$ python3 -q
>>> import numpy as np
>>> from numpy import linalg as LA
>>> np.set_printoptions(suppress=True, linewidth=200)
>>> def tidy(a):
...     return np.round(a, 2) + 0
... 
>>> arr = np.load("run6.npy")
>>> arr
array([[ 6, -6, -3],
       [ 2, -2, -1],
       [ 2, -2, -1]])
>>> tidy(np.abs(LA.eigvals(arr)).max())
np.float64(3.0)
>>> arr @ arr
array([[ 18, -18,  -9],
       [  6,  -6,  -3],
       [  6,  -6,  -3]])
>>> (arr - arr.T) / 2
array([[ 0. , -4. , -2.5],
       [ 4. ,  0. ,  0.5],
       [ 2.5, -0.5,  0. ]])
>>> tidy(np.sort(np.abs(LA.eigvals(arr))))
array([0., 0., 3.])
>>> Uu, s, Vh = LA.svd(arr)
>>> V = Vh[:(s > 1e-8).sum()]
>>> rng = np.random.default_rng(288)
>>> vec = arr[2] + -2 * arr[1] + rng.integers(2) * np.eye(3)[2]
>>> vec
array([-2.,  2.,  1.])
>>> LA.matrix_rank(np.vstack([arr, vec]))
np.int64(1)
>>> tidy(LA.norm(vec - V.T @ V @ vec))
np.float64(0.0)
>>> Uu, s, Vh = LA.svd(arr)
>>> tidy(s)
array([9.95, 0.  , 0.  ])
>>> out = Uu[:, :1] @ np.diag(s[:1]) @ Vh[:1]
>>> LA.matrix_rank(out)
np.int64(1)
>>> tidy(out)
array([[ 6., -6., -3.],
       [ 2., -2., -1.],
       [ 2., -2., -1.]])
>>> tidy(LA.norm(arr - out, 2)), tidy(s[1])
(np.float64(0.0), np.float64(0.0))
>>> J = np.load("m.npy")
>>> J
array([[0, 2, 0],
       [0, 0, 0],
       [2, 3, 0]])
>>> np.allclose(J[:-1].T @ LA.lstsq(J[:-1].T, J[-1])[0], J[-1])
False
>>> tidy(np.trace(LA.pinv(J) @ J))
np.float64(2.0)
>>> LA.lstsq(J[:-1].T, J[-1])[2]
np.int32(1)
>>> Uu, s, Vh = LA.svd(J, full_matrices=False)
>>> tidy(np.cumsum(s ** 2) / np.sum(s ** 2))
array([0.94, 1.  , 1.  ])
>>> (s > 1e-8).sum()
np.int64(2)
>>> s
array([4., 1., 0.])
>>> Uu.shape, s.shape, Vh.shape
((3, 3), (3,), (3, 3))
>>> tidy(np.sqrt((s ** 2).sum())), tidy(LA.norm(J))
(np.float64(4.12), np.float64(4.12))
>>> tidy(Uu.T @ Uu)
array([[1., 0., 0.],
       [0., 1., 0.],
       [0., 0., 1.]])
>>> feats = np.eye(4, dtype=int)[rng.permutation(4)]
>>> feats
array([[0, 1, 0, 0],
       [0, 0, 0, 1],
       [1, 0, 0, 0],
       [0, 0, 1, 0]])
>>> G = feats.T @ feats
>>> tidy(LA.eigvalsh(G)[::-1])
array([1., 1., 1., 1.])
>>> G
array([[1, 0, 0, 0],
       [0, 1, 0, 0],
       [0, 0, 1, 0],
       [0, 0, 0, 1]])
>>> tidy(LA.svd(feats, compute_uv=False) ** 2)
array([1., 1., 1., 1.])
>>> r0 = np.array([2, -1, -1])
>>> g = np.array([3, 0, 1])
>>> X = np.outer(r0, g)
>>> X
array([[ 6,  0,  2],
       [-3,  0, -1],
       [-3,  0, -1]])
>>> np.allclose(X[:-1].T @ LA.lstsq(X[:-1].T, X[-1])[0], X[-1])
True
>>> np.unique(X.round(6), axis=0).shape
(2, 3)
>>> tidy(X @ LA.pinv(X) @ X)
array([[ 6.,  0.,  2.],
       [-3.,  0., -1.],
       [-3.,  0., -1.]])
>>> data = np.array([[5, 0, -3, -5], [-3, 2, 1, 1], [-3, 5, 5, -3], [-2, 4, -4, 0]])
>>> data
array([[ 5,  0, -3, -5],
       [-3,  2,  1,  1],
       [-3,  5,  5, -3],
       [-2,  4, -4,  0]])
>>> Uu, s, Vh = LA.svd(data)
>>> tidy(s)
array([9.61, 7.07, 5.97, 0.17])
>>> np.argmax(s[:-1] / (s[1:] + 1e-6)) + 1
np.int64(3)
>>> out = Uu[:, :3] @ np.diag(s[:3]) @ Vh[:3]
>>> tidy(np.abs(data - out).max())
np.float64(0.1)
>>> LA.matrix_rank(out)
np.int64(3)
>>> tidy(LA.norm(data - out, 2)), tidy(s[3])
(np.float64(0.17), np.float64(0.17))
>>> vals, V = LA.eig(data)
>>> tidy(np.sort(LA.eigvals(LA.inv(data))))
array([-2.77, -0.31,  0.11,  0.15])
>>> tidy(vals)
array([ 8.95,  6.6 , -0.36, -3.19])
>>> tidy(np.prod(vals))
np.float64(68.0)
>>> tidy(np.sort(LA.eigvals(data @ data)))
array([ 0.13, 10.19, 43.6 , 80.08])
>>> np.einsum("ij,ji->", data, data)
np.int64(134)
>>> tidy(LA.eigvals(data))
array([ 8.95,  6.6 , -0.36, -3.19])
>>> np.einsum("ii->", data)
np.int64(12)
>>> tidy(LA.det(data.T))
np.float64(68.0)
>>> idx = rng.permutation(4)
>>> out = data[:, idx] * rng.choice([-1, 1], 4)
>>> out
array([[ 5, -5,  3,  0],
       [-3,  1, -1,  2],
       [-3, -3, -5,  5],
       [-2,  0,  4,  4]])
>>> Uu, _, Vh = LA.svd(data.T @ out)
>>> tidy(LA.lstsq(data, out)[0])
array([[ 1.,  0.,  0.,  0.],
       [ 0.,  0.,  0.,  1.],
       [ 0.,  0., -1.,  0.],
       [ 0.,  1.,  0.,  0.]])
>>> idx
array([0, 3, 2, 1])
>>> M = 0.9 ** np.abs(np.subtract.outer(np.arange(3), np.arange(3)))
>>> M
array([[1.  , 0.9 , 0.81],
       [0.9 , 1.  , 0.9 ],
       [0.81, 0.9 , 1.  ]])
>>> vals, V = LA.eigh(M)
>>> tidy(LA.eigvalsh(M @ M))
array([0.  , 0.04, 7.51])
>>> tidy(np.abs(V[:, -1]))
array([0.57, 0.59, 0.57])
>>> (vals > 1e-8).sum(), (vals < -1e-8).sum()
(np.int64(3), np.int64(0))
>>> tidy(LA.eigvalsh(M + 4 * np.eye(3)))
array([4.07, 4.19, 6.74])
>>> tidy(V.T @ V)
array([[1., 0., 0.],
       [0., 1., 0.],
       [0., 0., 1.]])
>>> Uu, s, Vh = LA.svd(J)
>>> s
array([4., 1., 0.])
>>> np.argmax(s[:-1] / (s[1:] + 1e-6)) + 1
np.int64(2)
>>> out = Uu[:, :2] @ np.diag(s[:2]) @ Vh[:2]
>>> tidy(np.abs(J - out).max())
np.float64(0.0)
>>> vec = np.array([0, 0, 0])
>>> y = M @ vec
>>> coef, lr = np.zeros(3), 1 / LA.norm(M, 2) ** 2
>>> for i in range(15):
...     coef -= lr * M.T @ (M @ coef - y)
...     if i % 5 == 0: print(i, round(LA.norm(M @ coef - y), 2))
... 
0 0.0
5 0.0
10 0.0
>>> tidy(LA.cond(M))
np.float64(39.53)
>>> coef
array([0., 0., 0.])
>>> F = np.array([[2, -5, -2], [4, -10, -4], [-2, 5, 2], [2, -5, -2]])
>>> tidy(F @ LA.pinv(F) @ F)
array([[  2.,  -5.,  -2.],
       [  4., -10.,  -4.],
       [ -2.,   5.,   2.],
       [  2.,  -5.,  -2.]])
>>> mat = np.array([[2, 4, 8], [4, 2, 4], [8, 4, 2]])
>>> Uu, s, Vh = LA.svd(F)
>>> V = Vh[:(s > 1e-8).sum()]
>>> vec = F[1] + 2 * F[2] + rng.integers(2) * np.eye(3)[0]
>>> vec
array([0., 0., 0.])
>>> np.allclose(V.T @ V @ vec, vec)
True
>>> LA.matrix_rank(np.vstack([F, vec]))
np.int64(1)
>>> tidy(np.diag(V.T @ V))
array([0.12, 0.76, 0.12])
>>> tidy(V.T @ V)
array([[ 0.12, -0.3 , -0.12],
       [-0.3 ,  0.76,  0.3 ],
       [-0.12,  0.3 ,  0.12]])
